$ python3 -q
>>> import numpy as np
>>> np.set_printoptions(precision=1, suppress=True, linewidth=200, floatmode="fixed")
>>> rnd = lambda a: np.round(a, 1) + 0
>>> m1 = np.load("sample18.npy")
>>> m1
array([[ 0.8,  0.0,  1.1,  0.3,  0.7],
       [ 0.0,  0.1, -0.6, -0.5, -2.0],
       [ 1.1, -0.6, -0.8, -0.1,  0.4],
       [ 0.3, -0.5, -0.1, -1.5,  0.9],
       [ 0.7, -2.0,  0.4,  0.9,  0.4]])
>>> # symmetric, so the eigenvalues are real
>>> vec = np.array([7, 2, -5, -6, 2])
>>> target = m1 @ vec
>>> coef, lr = np.zeros(5), 1 / np.linalg.norm(m1, 2) ** 2
>>> for i in range(6):
...     coef -= lr * m1.T @ (m1 @ coef - target)
...     if i % 1 == 0: print(i, round(np.linalg.norm(m1 @ coef - target), 1))
... 
0 11.2
1 7.4
2 5.4
3 4.3
4 3.6
5 3.1
>>> rnd(np.linalg.cond(m1))
np.float64(3.0)
>>> rnd(coef)
array([ 4.5,  0.5, -4.3, -6.4,  2.0])
>>> rng = np.random.default_rng(126264)
>>> idx = rng.permutation(5)
>>> idx
array([4, 2, 3, 1, 0])
>>> other = m1[idx][:, idx]
>>> rnd(np.linalg.det(other)), rnd(np.linalg.det(m1[idx]))
(np.float64(-11.2), np.float64(11.2))
>>> w, V = np.linalg.eig(m1)
>>> rnd(np.sort(np.linalg.eigvals(m1.T)))
array([-2.0, -1.9, -1.0,  1.0,  2.9])
>>> rnd(np.sort(np.linalg.eigvals(m1 @ m1)))
array([1.0, 1.0, 3.7, 4.1, 8.7])
>>> rnd(w)
array([ 2.9,  1.0, -1.0, -1.9, -2.0])
>>> rnd(m1 @ V[:, 0] - w[0] * V[:, 0])
array([0.0, 0.0, 0.0, 0.0, 0.0])
>>> J = np.load("mat.npy")
>>> J
array([[0.0, 0.0, 0.0],
       [0.0, 1.0, 4.0],
       [0.0, 2.0, 0.0]])
>>> # null space of dimension 1
>>> U, sv, Vh = np.linalg.svd(J, full_matrices=False)
>>> rnd(sv / sv[0])
array([1.0, 0.5, 0.0])
>>> np.allclose(U * sv @ Vh, J)
True
>>> U.shape, sv.shape, Vh.shape
((3, 3), (3,), (3, 3))
>>> rnd(U.T @ U)
array([[1.0, 0.0, 0.0],
       [0.0, 1.0, 0.0],
       [0.0, 0.0, 1.0]])
>>> rnd(np.cumsum(sv ** 2) / np.sum(sv ** 2))
array([0.8, 1.0, 1.0])
>>> rnd(sv)
array([4.2, 1.9, 0.0])
>>> rnd(np.sqrt((sv ** 2).sum())), rnd(np.linalg.norm(J))
(np.float64(4.6), np.float64(4.6))
